$ python3 -q
>>> import numpy as np
>>> np.set_printoptions(precision=2, suppress=True, linewidth=120)
>>> rd = lambda a: np.round(a, 2) + 0
>>> W0 = np.load("mat.npy")
>>> W0
array([[ 2,  0,  0,  0,  0],
       [ 0,  6,  0,  0,  0],
       [ 0,  0, -7,  0,  0],
       [ 0,  0,  0, -5,  0],
       [ 0,  0,  0,  0,  4]])
>>> W0 @ W0
array([[ 4,  0,  0,  0,  0],
       [ 0, 36,  0,  0,  0],
       [ 0,  0, 49,  0,  0],
       [ 0,  0,  0, 25,  0],
       [ 0,  0,  0,  0, 16]])
>>> np.prod(np.diag(W0)), rd(np.linalg.det(W0))
(np.int64(1680), np.float64(1680.0))
>>> evals, evecs = np.linalg.eigvalsh(W0)
Traceback (most recent call last):
  File "<python-input-7>", line 1, in <module>
    evals, evecs = np.linalg.eigvalsh(W0)
    ^^^^^^^^^^^^
ValueError: too many values to unpack (expected 2)
>>> evals, evecs = np.linalg.eigh(W0)
>>> rd(np.linalg.eigvalsh(W0 + 4 * np.eye(5)))
array([-3., -1.,  6.,  8., 10.])
>>> evals.sum(), np.trace(W0)
(np.float64(0.0), np.int64(0))
>>> np.abs(evecs[:, -1])
array([0., 1., 0., 0., 0.])
>>> evecs @ np.diag(evals) @ evecs.T
array([[ 2.,  0.,  0.,  0.,  0.],
       [ 0.,  6.,  0.,  0.,  0.],
       [ 0.,  0., -7.,  0.,  0.],
       [ 0.,  0.,  0., -5.,  0.],
       [ 0.,  0.,  0.,  0.,  4.]])
>>> (evals > 1e-8).sum(), (evals < -1e-8).sum()
(np.int64(3), np.int64(2))
>>> rd(np.linalg.eigvalsh(W0 @ W0))
array([ 4., 16., 25., 36., 49.])
>>> np.unique(evals.round(6) + 0, return_counts=True)[1]
array([1, 1, 1, 1, 1])
>>> rd(np.linalg.svd(W0, compute_uv=False))
array([7., 6., 5., 4., 2.])
>>> evecs.T @ evecs
array([[1., 0., 0., 0., 0.],
       [0., 1., 0., 0., 0.],
       [0., 0., 1., 0., 0.],
       [0., 0., 0., 1., 0.],
       [0., 0., 0., 0., 1.]])
>>> other = np.array([[-4], [5], [-3]])
>>> Z = np.array([[6, -8, 0, 5]])
>>> X = other @ Z
>>> X
array([[-24,  32,   0, -20],
       [ 30, -40,   0,  25],
       [-18,  24,   0, -15]])
>>> w1 = np.array([[-7, 9, 9, -8], [8, 9, -9, 8], [2, 2, -2, 2], [6, 6, 4, -4]])
>>> c = np.array([0, 1, 6, 0])
>>> hid = np.maximum(X @ w1 + c, 0)
>>> np.linalg.matrix_rank(hid)
np.int64(2)
>>> Z = np.array([[1, 2], [-1, 0], [-1, 2], [1, -2]])
>>> (hid @ Z).round(6).argmax(axis=1)
array([0, 1, 0])
>>> u, g = X[2], X[0]
>>> u @ u
np.int64(1125)
>>> pr = (u @ g) / (u @ u) * u
>>> pr
array([-24.,  32.,   0., -20.])
>>> np.linalg.matrix_rank(np.outer(u, g))
np.int64(1)
>>> G = X.T @ X
>>> rd(np.linalg.eigvalsh(G)[::-1])
array([6250.,    0.,    0.,    0.])
>>> (X @ X.T).shape
(3, 3)
>>> np.linalg.matrix_rank(G)
np.int64(1)
>>> vec = np.array([1, 0, 3, 0])
>>> h = np.maximum(X @ vec, 0)
>>> np.flatnonzero(h > 1e-9)
array([1])
>>> X.T @ h
array([  900, -1200,     0,   750])
>>> h
array([ 0, 30,  0])
>>> np.maximum(X @ vec, 0) - np.maximum(-X @ vec, 0)
array([-24,  30, -18])
>>> rd(np.tanh(X @ vec))
array([-1.,  1., -1.])
>>> M, _ = np.linalg.qr(np.array([[-1.9, -1.3, 0.7], [0.0, -0.2, 0.1], [1.0, 0.6, 0.2]]))
>>> rd(M)
array([[-0.88, -0.16,  0.44],
       [ 0.  , -0.94, -0.35],
       [ 0.47, -0.31,  0.83]])
>>> rng = np.random.default_rng(427498)
>>> z = rng.permutation(3)
>>> z
array([2, 0, 1])
>>> other = M[z][:, z]
>>> rd(np.diag(other))
array([ 0.83, -0.88, -0.94])
>>> np.allclose(other, M)
False
>>> rd(np.trace(other))
np.float64(-0.99)
>>> rd(other)
array([[ 0.83,  0.47, -0.31],
       [ 0.44, -0.88, -0.16],
       [-0.35,  0.  , -0.94]])
>>> rd(np.linalg.det(other)), rd(np.linalg.det(M[z]))
(np.float64(1.0), np.float64(1.0))
>>> rd(np.sort(np.abs(np.linalg.eigvals(other))))
array([1., 1., 1.])
>>> vec = np.array([2, 3, 1])
>>> rd(np.abs(np.linalg.eigvals(M)))
array([1., 1., 1.])
>>> rd(M.T @ (M @ vec))
array([2., 3., 1.])
>>> rd(np.linalg.inv(M))
array([[-0.88,  0.  ,  0.47],
       [-0.16, -0.94, -0.31],
       [ 0.44, -0.35,  0.83]])
>>> vec = np.array([0, 3, 0])
>>> rd(M @ np.eye(3)[2])
array([ 0.44, -0.35,  0.83])
>>> rd((M * vec).sum(axis=1))
array([-0.49, -2.81, -0.93])
>>> rd(M * vec)
array([[ 0.  , -0.49,  0.  ],
       [ 0.  , -2.81,  0.  ],
       [ 0.  , -0.93,  0.  ]])
>>> (M @ vec).argmax()
np.int64(0)
>>> np.linalg.norm(M @ vec) <= np.linalg.norm(M, 2) * np.linalg.norm(vec) + 1e-9
np.True_
>>> np.allclose(X[:-1].T @ np.linalg.lstsq(X[:-1].T, X[-1])[0], X[-1])
True
>>> try:
...     np.linalg.inv(X)
... except np.linalg.LinAlgError as e:
...     print("failed:", e)
... 
failed: Last 2 dimensions of the array must be square
>>> np.unique(X.round(6), axis=0).shape
(3, 4)
>>> rd(X @ np.linalg.pinv(X) @ X)
array([[-24.,  32.,   0., -20.],
       [ 30., -40.,   0.,  25.],
       [-18.,  24.,   0., -15.]])
